% python3 -q
>>> import numpy as np
>>> np.set_printoptions(precision=2, suppress=True, linewidth=140)
>>> rnd = lambda a: np.round(a, 2) + 0
>>> cent = np.array([[2, 2, 1, 0], [0, -1, -2, 2], [-2, 0, -2, -1], [0, -1, 2, 1]])
>>> rng = np.random.default_rng(379)
>>> W0 = (rng.random((23, 4)) < 0.25) @ cent
>>> print(W0)
[[-2  0 -2 -1]
 [ 0  1 -3  1]
 [ 0 -1  2  1]
 [ 0  0  0  0]
 [ 0  0  0  0]
 [ 0  0  0  0]
 [ 0  0  0  0]
 [ 0  0  0  0]
 [ 0  0  0  0]
 [ 0  0  0  0]
 [ 0  0  0  0]
 [ 0  2 -1 -1]
 [ 0  0  0  0]
 [ 0 -1  2  1]
 [-2  0 -2 -1]
 [ 0 -1 -2  2]
 [ 0 -1 -2  2]
 [ 2  2  1  0]
 [ 0  0  0  0]
 [ 2  0  1  3]
 [ 2  1 -1  2]
 [ 0 -2  0  3]
 [ 0 -1  2  1]]
>>> # row 4 repeats row 3
>>> hat = W0 @ np.linalg.solve(W0.T @ W0, W0.T)
>>> print(rnd(np.linalg.eigvalsh(hat)))
[0. 0. 0. 0. 0. 0. 0. 0. 0. 0. 0. 0. 0. 0. 0. 0. 0. 0. 0. 1. 1. 1. 1.]
>>> print(np.allclose(hat @ hat, hat))
True
>>> print(rnd(np.diag(hat)))
[0.32 0.38 0.23 0.   0.   0.   0.   0.   0.   0.   0.   0.39 0.   0.23 0.32 0.26 0.26 0.34 0.   0.38 0.32 0.34 0.23]
>>> Xc = W0 - W0.mean(axis=0)
>>> left, sigma, Vt = np.linalg.svd(Xc, full_matrices=False)
>>> print(np.abs(Vt[0]).argmax())
2
>>> print(rnd(sigma))
[7.12 5.65 5.   0.85]
>>> print(rnd(sigma ** 2 / (sigma ** 2).sum()))
[0.47 0.29 0.23 0.01]
>>> print((np.sign(left[:, 0]) == np.sign(left[0, 0])).astype(int))
[1 1 0 1 1 1 1 1 1 1 1 1 1 0 1 1 1 0 1 0 0 0 0]
>>> print(np.abs(left[:, 0]).argmax())
14
>>> print(rnd(np.abs(Vt[-1])))
[0.62 0.58 0.21 0.48]
>>> print(np.linalg.matrix_rank(Xc))
4
>>> Q, _ = np.linalg.qr(np.array([[1.1, 0.9, 0.4], [1.1, 0.1, 0.0], [0.1, 1.5, -1.4]]))
>>> F = Q[:, :3]
>>> print(rnd(F))
[[-0.71  0.21 -0.68]
 [-0.71 -0.3   0.64]
 [-0.06  0.93  0.36]]
>>> def softmax(z):
...     e = np.exp(z - z.max(axis=-1, keepdims=True))
...     return e / e.sum(axis=-1, keepdims=True)
... 
>>> print(rnd(softmax(F[1])))
[0.16 0.24 0.61]
>>> print(rnd(softmax(F).sum(axis=1)))
[1. 1. 1.]
>>> print(rnd(softmax(F[1] + 4)))
[0.16 0.24 0.61]
>>> S = F @ F.T / np.sqrt(3)
>>> print(rnd(softmax(S + np.triu(np.full(S.shape, -np.inf), 1))))
[[1.   0.   0.  ]
 [0.36 0.64 0.  ]
 [0.26 0.26 0.47]]
>>> print(rnd(softmax(S)[1] @ F))
[-0.54  0.16  0.22]
>>> print(rnd(softmax(S)))
[[0.47 0.26 0.26]
 [0.26 0.47 0.26]
 [0.26 0.26 0.47]]
>>> print(softmax(S).round(6).argmax(axis=1))
[0 1 2]
>>> print(rnd(np.linalg.norm(F, axis=0)))
[1. 1. 1.]
>>> print(rnd(np.linalg.svd(F, compute_uv=False)))
[1. 1. 1.]
>>> x = np.array([1, 2, 0])
>>> print(rnd(np.linalg.det(F)))
1.0
>>> print([p for p in range(1, 25) if np.allclose(np.linalg.matrix_power(F, p), np.eye(3))])
[]
>>> print(3 - np.linalg.matrix_rank(F - np.eye(3), tol=1e-8))
1
>>> print(rnd(np.linalg.norm(x)), rnd(np.linalg.norm(F @ x)))
2.24 2.24
>>> theta = np.radians(180)
>>> Rm = np.eye(3)
>>> Rm[2, 2] = Rm[1, 1] = np.cos(theta)
>>> Rm[2, 1], Rm[1, 2] = -np.sin(theta), np.sin(theta)
>>> print(rnd(Rm))
[[ 1.  0.  0.]
 [ 0. -1.  0.]
 [ 0.  0. -1.]]
>>> out = F @ Rm.T
>>> print(np.allclose(np.linalg.norm(F, axis=1), np.linalg.norm(out, axis=1)))
True
>>> print(rnd(np.linalg.svd(F, compute_uv=False)), rnd(np.linalg.svd(out, compute_uv=False)))
[1. 1. 1.] [1. 1. 1.]
>>> print(rnd(out))
[[-0.71 -0.21  0.68]
 [-0.71  0.3  -0.64]
 [-0.06 -0.93 -0.36]]
>>> print(rnd(out @ out.T))
[[1. 0. 0.]
 [0. 1. 0.]
 [0. 0. 1.]]
>>> print(rnd(np.linalg.pinv(out)))
[[-0.71 -0.71 -0.06]
 [-0.21  0.3  -0.93]
 [ 0.68 -0.64 -0.36]]
>>> print(rnd(out[:, 0] @ out[:, 2]))
0.0
>>> E = np.load("x.npy")
>>> print(E)
[[-2.01 -2.95 -1.93  5.08]
 [-2.04 -3.03 -1.97  5.06]
 [-2.06 -3.   -2.01  4.99]
 [-1.95 -2.99 -1.9   5.06]
 [-1.98 -3.04 -2.02  5.01]
 [-2.01 -3.02 -1.98  5.06]
 [-2.02 -2.97 -1.97  4.97]
 [-2.01 -3.   -1.93  5.05]
 [-2.   -3.01 -2.01  4.97]
 [-2.07 -2.97 -1.95  5.02]
 [-1.97 -2.98 -2.02  4.97]
 [-4.02 -2.02  1.01  4.11]
 [-4.05 -1.96  0.9   4.04]
 [-4.   -2.    1.06  3.99]
 [-3.99 -2.02  0.93  4.01]
 [-3.99 -2.03  1.03  4.01]
 [-3.97 -2.06  0.94  3.99]
 [-3.98 -2.05  0.98  3.92]
 [-4.08 -2.05  0.99  4.05]
 [-4.12 -1.95  0.95  3.93]
 [-4.07 -1.98  1.02  3.86]
 [-3.95 -2.02  0.95  3.96]]
>>> Xc = E - E.mean(axis=0)
>>> left, sigma, Vt = np.linalg.svd(Xc, full_matrices=False)
>>> print(np.abs(left[:, 0]).argmax())
20
>>> print((np.sign(left[:, 0]) == np.sign(left[0, 0])).astype(int))
[1 1 1 1 1 1 1 1 1 1 1 0 0 0 0 0 0 0 0 0 0 0]
>>> print(rnd(np.abs(Vt[-1])))
[0.37 0.92 0.03 0.07]
>>> print(rnd(Vt[0] * np.sign(Vt[0, np.abs(Vt[0]).argmax()])))
[-0.52  0.26  0.77 -0.27]
